% python3 -q
>>> import numpy as np
>>> np.set_printoptions(suppress=True, linewidth=120)
>>> A = np.loadtxt("run15.csv", delimiter=",")
>>> A.round(3)
array([[ 0.021,  0.021, -0.064, -0.021, -0.064, -0.106,  0.021],
       [ 0.021,  0.021, -0.064, -0.021, -0.064, -0.106,  0.021],
       [-0.064, -0.064,  0.191,  0.064,  0.191,  0.319, -0.064],
       [-0.021, -0.021,  0.064,  0.021,  0.064,  0.106, -0.021],
       [-0.064, -0.064,  0.191,  0.064,  0.191,  0.319, -0.064],
       [-0.106, -0.106,  0.319,  0.106,  0.319,  0.532, -0.106],
       [ 0.021,  0.021, -0.064, -0.021, -0.064, -0.106,  0.021]])
>>> w, V = np.linalg.eigh(A)
>>> x = np.array([-2, 0, 1, 1, 1, -1, 1])
>>> np.round(np.abs(A).sum(axis=1).max(), 3), round(float(np.abs(w).max()), 3)
(np.float64(1.596), 1.0)
>>> np.round(x @ A @ x, 3)
np.float64(0.191)
>>> U, sigma, vt = np.linalg.svd(A)
>>> V = vt[:(sigma > 1e-8).sum()]
>>> rng = np.random.default_rng(256274)
>>> x = A[2] + 4 * A[5] + rng.integers(2) * np.eye(7)[6]
>>> x.round(3)
array([-0.489, -0.489,  1.468,  0.489,  1.468,  2.447,  0.511])
>>> np.round(V.T @ V, 3)
array([[ 0.021,  0.021, -0.064, -0.021, -0.064, -0.106,  0.021],
       [ 0.021,  0.021, -0.064, -0.021, -0.064, -0.106,  0.021],
       [-0.064, -0.064,  0.191,  0.064,  0.191,  0.319, -0.064],
       [-0.021, -0.021,  0.064,  0.021,  0.064,  0.106, -0.021],
       [-0.064, -0.064,  0.191,  0.064,  0.191,  0.319, -0.064],
       [-0.106, -0.106,  0.319,  0.106,  0.319,  0.532, -0.106],
       [ 0.021,  0.021, -0.064, -0.021, -0.064, -0.106,  0.021]])
>>> round(np.linalg.norm(x - V.T @ V @ x), 3)
np.float64(0.989)
>>> np.allclose(V.T @ V @ x, x)
False
>>> round(float(np.linalg.norm(A, 2) / np.linalg.norm(A)), 3)
1.0
>>> r0, g = A[5], A[4]
>>> round(float(r0 @ r0), 3)
0.532
>>> pr = (r0 @ g) / (r0 @ r0) * r0
>>> round(float(np.linalg.norm(r0 + g) ** 2 + np.linalg.norm(r0 - g) ** 2), 3)
1.447
>>> np.linalg.matrix_rank(np.outer(r0, g))
np.int64(1)
>>> round(float((g - pr) @ r0), 3)
0.0
>>> E = np.loadtxt("arr.csv", delimiter=",")
>>> E
array([[  5.979,  -5.988,  -0.018, -11.985],
       [ -3.002,   2.995,  -0.014,   5.993],
       [  4.013,  -4.001,  -0.009,  -7.975],
       [ -8.011,   8.034,   0.013,  16.   ],
       [ -0.988,   1.021,  -0.025,   2.013],
       [  5.992,  -5.988,  -0.01 , -11.988],
       [ -6.98 ,   6.998,  -0.012,  14.022]])
>>> np.linalg.cond(E) > 100
np.True_
>>> print(np.linalg.matrix_rank(E, rtol=0.1))
1
>>> round(np.linalg.norm(E, 2) / np.linalg.norm(E), 3)
np.float64(1.0)
>>> mat = np.load("x.npy")
>>> print(mat.round(3))
[[0.13  0.182 0.026 0.13  0.078 0.078 0.182 0.13 ]
 [0.182 0.255 0.036 0.182 0.109 0.109 0.255 0.182]
 [0.026 0.036 0.005 0.026 0.016 0.016 0.036 0.026]
 [0.13  0.182 0.026 0.13  0.078 0.078 0.182 0.13 ]
 [0.078 0.109 0.016 0.078 0.047 0.047 0.109 0.078]
 [0.078 0.109 0.016 0.078 0.047 0.047 0.109 0.078]
 [0.182 0.255 0.036 0.182 0.109 0.109 0.255 0.182]
 [0.13  0.182 0.026 0.13  0.078 0.078 0.182 0.13 ]]
>>> print(round(np.trace(mat), 3))
1.0
>>> np.round(np.linalg.det(mat), 3)
np.float64(0.0)
>>> w, V = np.linalg.eigh(mat)
>>> np.round(np.linalg.eigvalsh(mat @ mat), 3) + 0
array([0., 0., 0., 0., 0., 0., 0., 1.])
>>> np.round(w.sum(), 3), np.round(np.trace(mat), 3)
(np.float64(1.0), np.float64(1.0))
>>> np.abs(V[:, -1]).round(6).argmax()
np.int64(1)
>>> print(np.round(np.abs(V[:, -1]), 3))
[0.361 0.505 0.072 0.361 0.217 0.217 0.505 0.361]
>>> (w > 1e-8).sum(), (w < -1e-8).sum()
(np.int64(1), np.int64(0))
>>> w.round(3) + 0
array([0., 0., 0., 0., 0., 0., 0., 1.])
>>> x = np.array([2, 2, -2, -2])
>>> (E @ x).argmax()
np.int64(5)
>>> np.round(E @ np.ones(4), 3)
array([-12.012,   5.972,  -7.972,  16.036,   2.021, -11.994,  14.028])
>>> np.round(E @ (2 * x), 3)
array([ 47.976, -23.944,  31.984, -63.96 ,  -7.82 ,  48.008, -55.968])
>>> np.round(np.einsum("ij,j->i", E, x), 3)
array([ 23.988, -11.972,  15.992, -31.98 ,  -3.91 ,  24.004, -27.984])
>>> np.linalg.norm(E @ x) <= np.linalg.norm(E, 2) * np.linalg.norm(x) + 1e-9
np.True_
>>> M2 = mat / np.sqrt((mat ** 2).mean(axis=1, keepdims=True))
>>> np.round(mat - mat.mean(axis=1, keepdims=True), 3)
array([[ 0.013,  0.065, -0.091,  0.013, -0.039, -0.039,  0.065,  0.013],
       [ 0.018,  0.091, -0.128,  0.018, -0.055, -0.055,  0.091,  0.018],
       [ 0.003,  0.013, -0.018,  0.003, -0.008, -0.008,  0.013,  0.003],
       [ 0.013,  0.065, -0.091,  0.013, -0.039, -0.039,  0.065,  0.013],
       [ 0.008,  0.039, -0.055,  0.008, -0.023, -0.023,  0.039,  0.008],
       [ 0.008,  0.039, -0.055,  0.008, -0.023, -0.023,  0.039,  0.008],
       [ 0.018,  0.091, -0.128,  0.018, -0.055, -0.055,  0.091,  0.018],
       [ 0.013,  0.065, -0.091,  0.013, -0.039, -0.039,  0.065,  0.013]])
>>> M2[2].round(3)
array([1.021, 1.429, 0.204, 1.021, 0.612, 0.612, 1.429, 1.021])
>>> np.linalg.matrix_rank(mat - mat.mean(axis=1, keepdims=True))
np.int64(1)
>>> K = np.array([[1.0, 0.0, 0.0, 0.0, 0.0, 0.0, 0.0],
...     [0.0, 2.0, 1.0, 1.0, 0.0, 3.0, -1.0],
...     [0.0, 3.0, 1.0, -2.0, -2.0, 1.0, 1.0],
...     [0.0, -2.0, 2.0, -3.0, -2.0, -2.0, -1.0],
...     [0.0, 3.0, 2.0, 2.0, 2.0, -1.0, 1.0],
...     [0.0, -1.0, 1.0, -2.0, 3.0, 2.0, 2.0],
...     [0.0, 0.0, 2.0, 2.0, -1.0, -1.0, -2.0]])
>>> (K + K.T) / 2
array([[ 1. ,  0. ,  0. ,  0. ,  0. ,  0. ,  0. ],
       [ 0. ,  2. ,  2. , -0.5,  1.5,  1. , -0.5],
       [ 0. ,  2. ,  1. ,  0. ,  0. ,  1. ,  1.5],
       [ 0. , -0.5,  0. , -3. ,  0. , -2. ,  0.5],
       [ 0. ,  1.5,  0. ,  0. ,  2. ,  1. ,  0. ],
       [ 0. ,  1. ,  1. , -2. ,  1. ,  2. ,  0.5],
       [ 0. , -0.5,  1.5,  0.5,  0. ,  0.5, -2. ]])
>>> (K - K.T) / 2
array([[ 0. ,  0. ,  0. ,  0. ,  0. ,  0. ,  0. ],
       [ 0. ,  0. , -1. ,  1.5, -1.5,  2. , -0.5],
       [ 0. ,  1. ,  0. , -2. , -2. ,  0. , -0.5],
       [ 0. , -1.5,  2. ,  0. , -2. ,  0. , -1.5],
       [ 0. ,  1.5,  2. ,  2. ,  0. , -2. ,  1. ],
       [ 0. , -2. ,  0. ,  0. ,  2. ,  0. ,  1.5],
       [ 0. ,  0.5,  0.5,  1.5, -1. , -1.5,  0. ]])
>>> np.round(np.abs(np.linalg.eigvals(K)).max(), 3)
np.float64(5.107)
>>> print(np.trace(K))
3.0
>>> np.round(np.sort(np.abs(np.linalg.eigvals(K))), 3)
array([0.595, 1.   , 3.77 , 3.77 , 4.497, 4.497, 5.107])
>>> K @ K
array([[  1.,   0.,   0.,   0.,   0.,   0.,   0.],
       [  0.,   2.,   6., -11.,   6.,  12.,   6.],
       [  0.,   6.,  -1.,   3.,   0.,  17.,  -2.],
       [  0.,   4., -14.,   1.,  -7.,   1.,   3.],
       [  0.,  15.,  14.,   1.,  -8.,   2.,  -5.],
       [  0.,  12.,   8.,   9.,  12.,   1.,   7.],
       [  0.,   0.,  -1., -14., -11.,  -1.,   1.]])
>>> J = np.array([[0, 0, 0, 0, 0, 0],
...     [3, 0, 0, 0, 0, 0],
...     [1, 2, 0, 0, 0, 0],
...     [2, 3, 1, 0, 0, 0],
...     [1, 3, 0, 0, 2, 0],
...     [0, 0, 3, 1, 2, 1]])
>>> M2 = A / np.linalg.norm(A, axis=1, keepdims=True)
>>> C2 = M2 @ M2.T
>>> np.round(np.linalg.norm(M2, axis=1), 3)
array([1., 1., 1., 1., 1., 1., 1.])
>>> C2.round(3)
array([[ 1.,  1., -1., -1., -1., -1.,  1.],
       [ 1.,  1., -1., -1., -1., -1.,  1.],
       [-1., -1.,  1.,  1.,  1.,  1., -1.],
       [-1., -1.,  1.,  1.,  1.,  1., -1.],
       [-1., -1.,  1.,  1.,  1.,  1., -1.],
       [-1., -1.,  1.,  1.,  1.,  1., -1.],
       [ 1.,  1., -1., -1., -1., -1.,  1.]])
>>> (C2 - 2 * np.eye(7)).round(6).argmax(axis=1)
array([1, 0, 3, 2, 2, 2, 0])
>>> (np.abs(C2) > 0.9).astype(int)
array([[1, 1, 1, 1, 1, 1, 1],
       [1, 1, 1, 1, 1, 1, 1],
       [1, 1, 1, 1, 1, 1, 1],
       [1, 1, 1, 1, 1, 1, 1],
       [1, 1, 1, 1, 1, 1, 1],
       [1, 1, 1, 1, 1, 1, 1],
       [1, 1, 1, 1, 1, 1, 1]])
>>> print(np.argwhere(np.triu(np.abs(C2) > 0.95, 1)))
[[0 1]
 [0 2]
 [0 3]
 [0 4]
 [0 5]
 [0 6]
 [1 2]
 [1 3]
 [1 4]
 [1 5]
 [1 6]
 [2 3]
 [2 4]
 [2 5]
 [2 6]
 [3 4]
 [3 5]
 [3 6]
 [4 5]
 [4 6]
 [5 6]]
>>> r0 = np.array([-3, 2])
>>> np.correlate(J[0], J[2], "full")
array([0, 0, 0, 0, 0, 0, 0, 0, 0, 0, 0])
>>> np.array([np.convolve(row, r0, "same") for row in J])
array([[ 0,  0,  0,  0,  0,  0],
       [-9,  6,  0,  0,  0,  0],
       [-3, -4,  4,  0,  0,  0],
       [-6, -5,  3,  2,  0,  0],
       [-3, -7,  6,  0, -6,  4],
       [ 0,  0, -9,  3, -4,  1]])
>>> np.polyval(r0, J[0])
array([2, 2, 2, 2, 2, 2])
>>> print(np.convolve(J[0], r0))
[0 0 0 0 0 0 0]
>>> X = np.load("data.npy")
>>> X.round(3)
array([[ 0.434, -0.566, -0.405, -0.081, -0.566],
       [-0.566,  0.434, -0.405, -0.081, -0.566],
       [-0.405, -0.405,  0.711, -0.058, -0.405],
       [-0.081, -0.081, -0.058,  0.988, -0.081],
       [-0.566, -0.566, -0.405, -0.081,  0.434]])
>>> # columns are unit length and at right angles
>>> M2 = X + rng.integers(-2, 3, (5, 2)) @ rng.integers(-2, 3, (2, 5))
>>> M2.round(3)
array([[-0.566, -1.566, -1.405,  0.919,  0.434],
       [-2.566,  0.434,  1.595, -0.081,  1.434],
       [ 4.595,  1.595, -0.289, -2.058, -5.405],
       [-0.081, -0.081, -0.058,  0.988, -0.081],
       [-4.566, -1.566,  1.595,  0.919,  4.434]])
>>> np.linalg.matrix_rank(M2 - X, tol=1e-8)
np.int64(2)
>>> print(M2 - X)
[[-1. -1. -1.  1.  1.]
 [-2.  0.  2.  0.  2.]
 [ 5.  2. -1. -2. -5.]
 [ 0.  0.  0.  0.  0.]
 [-4. -1.  2.  1.  4.]]
>>> np.abs(M2 - X).sum(axis=1)
array([ 5.,  6., 15.,  0., 12.])
>>> np.round(np.linalg.svd(M2 - X, compute_uv=False), 3) + 0
array([10.361,  2.579,  0.   ,  0.   ,  0.   ])
>>> x = np.array([0, 1, 3, 0, 3])
>>> [p for p in range(1, 25) if np.allclose(np.linalg.matrix_power(X, p), np.eye(5))]
[2, 4, 6, 8, 10, 12, 14, 16, 18, 20, 22, 24]
>>> np.round(np.abs(np.linalg.eigvals(X)), 3)
array([1., 1., 1., 1., 1.])
>>> print(np.round(X.T @ (X @ x), 3) + 0)
[0. 1. 3. 0. 3.]
>>> print(np.round(np.linalg.det(X), 3))
-1.0
>>> np.round(np.linalg.norm(x), 3), np.round(np.linalg.norm(X @ x), 3)
(np.float64(4.359), np.float64(4.359))
>>> O, V = np.linalg.qr(X[:, :2])[0], np.linalg.qr(X[:, 2:])[0]
>>> sigma = np.linalg.svd(O.T @ V, compute_uv=False)
>>> (sigma > 0.9).sum()
np.int64(0)
>>> sigma.round(3) + 0
array([0., 0.])
>>> round(float(np.linalg.norm(O @ O.T - V @ V.T, 2)), 3)
1.0
>>> np.round(np.degrees(np.arccos(sigma.clip(0, 1))), 3)
array([90., 90.])
